$ ipython --no-banner

In [1]: import numpy as np

In [2]: from numpy import linalg as LA

In [3]: np.set_printoptions(precision=1, suppress=True, linewidth=200)

In [4]: def rnd(a):
   ...:     return np.round(a, 1) + 0
   ...: 

In [5]: W2 = np.array([[-1, 1, -3], [0, -3, 0], [3, 0, 1]])

In [6]: rng = np.random.default_rng(257751)

In [7]: arr = (rng.random((19, 3)) < 0.25) @ W2

In [8]: arr
Out[8]: 
array([[ 3,  0,  1],
       [ 0,  0,  0],
       [ 3,  0,  1],
       [ 3,  0,  1],
       [ 0,  0,  0],
       [ 3, -3,  1],
       [ 0, -3,  0],
       [ 0, -3,  0],
       [ 0,  0,  0],
       [ 2,  1, -2],
       [ 0,  0,  0],
       [ 2,  1, -2],
       [ 0,  0,  0],
       [-1,  1, -3],
       [ 0,  0,  0],
       [ 2,  1, -2],
       [ 0,  0,  0],
       [ 0,  0,  0],
       [ 3,  0,  1]])

In [9]: # row 2 repeats row 0

In [10]: Ac = (arr - arr.mean(axis=0)) / arr.std(axis=0)

In [11]: rnd(Ac.std(axis=0))
Out[11]: array([1., 1., 1.])

In [12]: np.argwhere(np.abs(Ac) > 2)
Out[12]: 
array([[ 5,  1],
       [ 6,  1],
       [ 7,  1],
       [13,  2]])

In [13]: b = LA.lstsq(np.delete(Ac, 1, axis=1), Ac[:, 1])[0]

In [14]: print(np.abs(b).argmax())
1

In [15]: Ac = arr - arr.mean(axis=0)

In [16]: evecs = LA.svd(Ac)[2][:2]

In [17]: A2 = Ac - Ac @ evecs.T @ evecs

In [18]: print(rnd(LA.norm(A2) / LA.norm(Ac)))
0.3

In [19]: rnd(np.diag(evecs.T @ evecs))
Out[19]: array([0.9, 0.7, 0.4])

In [20]: rnd(np.cov(Ac @ evecs.T, rowvar=False))
Out[20]: 
array([[2.5, 0. ],
       [0. , 1.9]])

In [21]: G = np.cov(arr, rowvar=False)

In [22]: rnd(np.corrcoef(arr[:, 2], arr[:, 1])[0, 1])
Out[22]: np.float64(-0.5)

In [23]: np.argwhere(np.triu(np.abs(np.corrcoef(arr.T)) > 0.8, 1))
Out[23]: array([], shape=(0, 2), dtype=int64)

In [24]: rnd(G)
Out[24]: 
array([[ 2.1,  0.1,  0.6],
       [ 0.1,  1.6, -0.7],
       [ 0.6, -0.7,  1.4]])

In [25]: np.median(arr, axis=0)
Out[25]: array([0., 0., 0.])

In [26]: print(rnd(np.corrcoef(arr.T)))
[[ 1.   0.   0.3]
 [ 0.   1.  -0.5]
 [ 0.3 -0.5  1. ]]
